$ ipython --no-banner

In [1]: import numpy as np

In [2]: from numpy import linalg as LA

In [3]: np.set_printoptions(precision=2, suppress=True, linewidth=120)

In [4]: def rd(a):
   ...:     return np.round(a, 2) + 0
   ...: 

In [5]: O, _ = LA.qr(np.array([[0.3, 1.2], [0.2, -1.1]]))

In [6]: A = O[:, :2]

In [7]: rd(A)
Out[7]: 
array([[-0.83, -0.55],
       [-0.55,  0.83]])

In [8]: x0 = np.array([0, -1])

In [9]: target = A @ x0

In [10]: beta, lr = np.zeros(2), 1 / LA.norm(A, 2) ** 2

In [11]: for i in range(30):
    ...:     beta -= lr * A.T @ (A @ beta - target)
    ...:     if i % 5 == 0: print(i, round(LA.norm(A @ beta - target), 2))
    ...: 
0 0.0
5 0.0
10 0.0
15 0.0
20 0.0
25 0.0

In [12]: rd(LA.cond(A))
Out[12]: np.float64(1.0)

In [13]: rd(beta)
Out[13]: array([ 0., -1.])

In [14]: O, R = LA.qr(A)

In [15]: rd(O)
Out[15]: 
array([[-0.83, -0.55],
       [-0.55,  0.83]])

In [16]: rd(R)
Out[16]: 
array([[1., 0.],
       [0., 1.]])

In [17]: rd(O.T @ O)
Out[17]: 
array([[1., 0.],
       [0., 1.]])

In [18]: rng = np.random.default_rng(51031)

In [19]: idx = rng.permutation(2)

In [20]: idx
Out[20]: array([1, 0])

In [21]: B = A[idx][:, idx]

In [22]: rd(np.diag(B))
Out[22]: array([ 0.83, -0.83])

In [23]: rd(B)
Out[23]: 
array([[ 0.83, -0.55],
       [-0.55, -0.83]])

In [24]: np.allclose(B, A)
Out[24]: False

In [25]: np.trace(B)
Out[25]: np.float64(0.0)

In [26]: O = A.astype(float).copy()

In [27]: for j in range(2):
    ...:     O[:, j] -= O[:, :j] @ (O[:, :j].T @ O[:, j])
    ...:     O[:, j] /= LA.norm(O[:, j])
    ...: 

In [28]: rd(O)
Out[28]: 
array([[-0.83, -0.55],
       [-0.55,  0.83]])
